In [1]: import numpy as np

In [2]: from numpy import linalg as LA

In [3]: np.set_printoptions(suppress=True, linewidth=120)

In [4]: K = np.load("x.npy")

In [5]: K
Out[5]: 
array([[5., 0., 0., 0., 0., 4.],
       [0., 5., 0., 0., 4., 0.],
       [0., 0., 5., 4., 0., 0.],
       [0., 0., 4., 5., 0., 0.],
       [0., 4., 0., 0., 5., 0.],
       [4., 0., 0., 0., 0., 5.]])

In [6]: q, r_ = LA.qr(K)

In [7]: q.round(3)
Out[7]: 
array([[-0.781,  0.   ,  0.   ,  0.   ,  0.   , -0.625],
       [-0.   , -0.781,  0.   ,  0.   , -0.625,  0.   ],
       [-0.   , -0.   , -0.781, -0.625,  0.   ,  0.   ],
       [-0.   , -0.   , -0.625,  0.781,  0.   ,  0.   ],
       [-0.   , -0.625, -0.   , -0.   ,  0.781,  0.   ],
       [-0.625, -0.   , -0.   , -0.   , -0.   ,  0.781]])

In [8]: print(np.round(np.abs(np.diag(r_)), 3))
[6.403 6.403 6.403 1.406 1.406 1.406]

In [9]: rng = np.random.default_rng(8881)

In [10]: z = rng.permutation(6)

In [11]: z
Out[11]: array([1, 3, 2, 4, 5, 0])

In [12]: A2 = q[z][:, z]

In [13]: np.trace(A2)
Out[13]: np.float64(0.0)

In [14]: A2.round(3)
Out[14]: 
array([[-0.781,  0.   ,  0.   , -0.625,  0.   , -0.   ],
       [-0.   ,  0.781, -0.625,  0.   ,  0.   , -0.   ],
       [-0.   , -0.625, -0.781,  0.   ,  0.   , -0.   ],
       [-0.625, -0.   , -0.   ,  0.781,  0.   , -0.   ],
       [-0.   , -0.   , -0.   , -0.   ,  0.781, -0.625],
       [ 0.   ,  0.   ,  0.   ,  0.   , -0.625, -0.781]])

In [15]: print(round(float(LA.det(A2)), 3), np.round(LA.det(q[z]), 3))
-1.0 -1.0

In [16]: x0 = np.array([7, 6, -3, 5, -1, -5])

In [17]: rhs = K @ x0

In [18]: rhs
Out[18]: array([15., 26.,  5., 13., 19.,  3.])

In [19]: print(np.round(LA.solve(K, rhs), 3))
[ 7.  6. -3.  5. -1. -5.]

In [20]: np.round(LA.solve(K, K[:, 1]), 3) + 0
Out[20]: array([0., 1., 0., 0., 0., 0.])

In [21]: K @ K
Out[21]: 
array([[41.,  0.,  0.,  0.,  0., 40.],
       [ 0., 41.,  0.,  0., 40.,  0.],
       [ 0.,  0., 41., 40.,  0.,  0.],
       [ 0.,  0., 40., 41.,  0.,  0.],
       [ 0., 40.,  0.,  0., 41.,  0.],
       [40.,  0.,  0.,  0.,  0., 41.]])

In [22]: np.flatnonzero(LA.matrix_power((K != 0) + (K.T != 0) + np.eye(6), 6)[3])
Out[22]: array([2, 3])

In [23]: (LA.matrix_power((K != 0) + (K.T != 0) + np.eye(6), 6) > 0).astype(int)
Out[23]: 
array([[1, 0, 0, 0, 0, 1],
       [0, 1, 0, 0, 1, 0],
       [0, 0, 1, 1, 0, 0],
       [0, 0, 1, 1, 0, 0],
       [0, 1, 0, 0, 1, 0],
       [1, 0, 0, 0, 0, 1]])

In [24]: (K != 0).astype(int)
Out[24]: 
array([[1, 0, 0, 0, 0, 1],
       [0, 1, 0, 0, 1, 0],
       [0, 0, 1, 1, 0, 0],
       [0, 0, 1, 1, 0, 0],
       [0, 1, 0, 0, 1, 0],
       [1, 0, 0, 0, 0, 1]])
